$ ipython --no-banner

In [1]: import numpy as np

In [2]: import numpy.linalg as la

In [3]: np.set_printoptions(precision=3, suppress=True, linewidth=140)

In [4]: A = np.maximum(np.array([[1, 2, 0],
   ...:     [2, 0, 1],
   ...:     [2, 2, 0],
   ...:     [2, 1, 1],
   ...:     [2, 0, 1],
   ...:     [2, 1, 0],
   ...:     [1, 0, 2],
   ...:     [1, 2, 1],
   ...:     [1, 2, 2],
   ...:     [2, 2, 1],
   ...:     [0, 1, 0],
   ...:     [0, 2, 0]]) @ np.array([[0, 1, 1, 3, 1, 3, 0, 3, 3, 2, 0, 2],
   ...:     [3, 0, 2, 0, 0, 2, 3, 3, 2, 0, 1, 1],
   ...:     [1, 1, 0, 0, 3, 2, 3, 0, 0, 2, 1, 3]]) + np.array([-3, 0, 3, 3, 1, -2, 3, -2, 1, 2, -3, 3]), 0)

In [5]: A
Out[5]: 
array([[ 3,  1,  8,  6,  2,  5,  9,  7,  8,  4,  0,  7],
       [ 0,  3,  5,  9,  6,  6,  6,  4,  7,  8,  0, 10],
       [ 3,  2,  9,  9,  3,  8,  9, 10, 11,  6,  0,  9],
       [ 1,  3,  7,  9,  6,  8,  9,  7,  9,  8,  0, 11],
       [ 0,  3,  5,  9,  6,  6,  6,  4,  7,  8,  0, 10],
       [ 0,  2,  7,  9,  3,  6,  6,  7,  9,  6,  0,  8],
       [ 0,  3,  4,  6,  8,  5,  9,  1,  4,  8,  0, 11],
       [ 4,  2,  8,  6,  5,  7, 12,  7,  8,  6,  0, 10],
       [ 5,  3,  8,  6,  8,  9, 15,  7,  8,  8,  1, 13],
       [ 4,  3,  9,  9,  6, 10, 12, 10, 11,  8,  0, 12],
       [ 0,  0,  5,  3,  1,  0,  6,  1,  3,  2,  0,  4],
       [ 3,  0,  7,  3,  1,  2,  9,  4,  5,  2,  0,  5]])

In [6]: Uu, sig, VT = la.svd(A)

In [7]: np.argmax(sig[:-1] / (sig[1:] + 1e-6)) + 1
Out[7]: np.int64(6)

In [8]: sig.round(3) + 0
Out[8]: array([76.286, 13.038, 10.628,  6.051,  1.177,  0.676,  0.   ,  0.   ,  0.   ,  0.   ,  0.   ,  0.   ])

In [9]: B = Uu[:, :6] @ np.diag(sig[:6]) @ VT[:6]

In [10]: round(la.norm(A - B, 2), 3), np.round(sig[6], 3)
Out[10]: (np.float64(0.0), np.float64(0.0))

In [11]: la.matrix_rank(A, rtol=0.05)
Out[11]: np.int64(4)
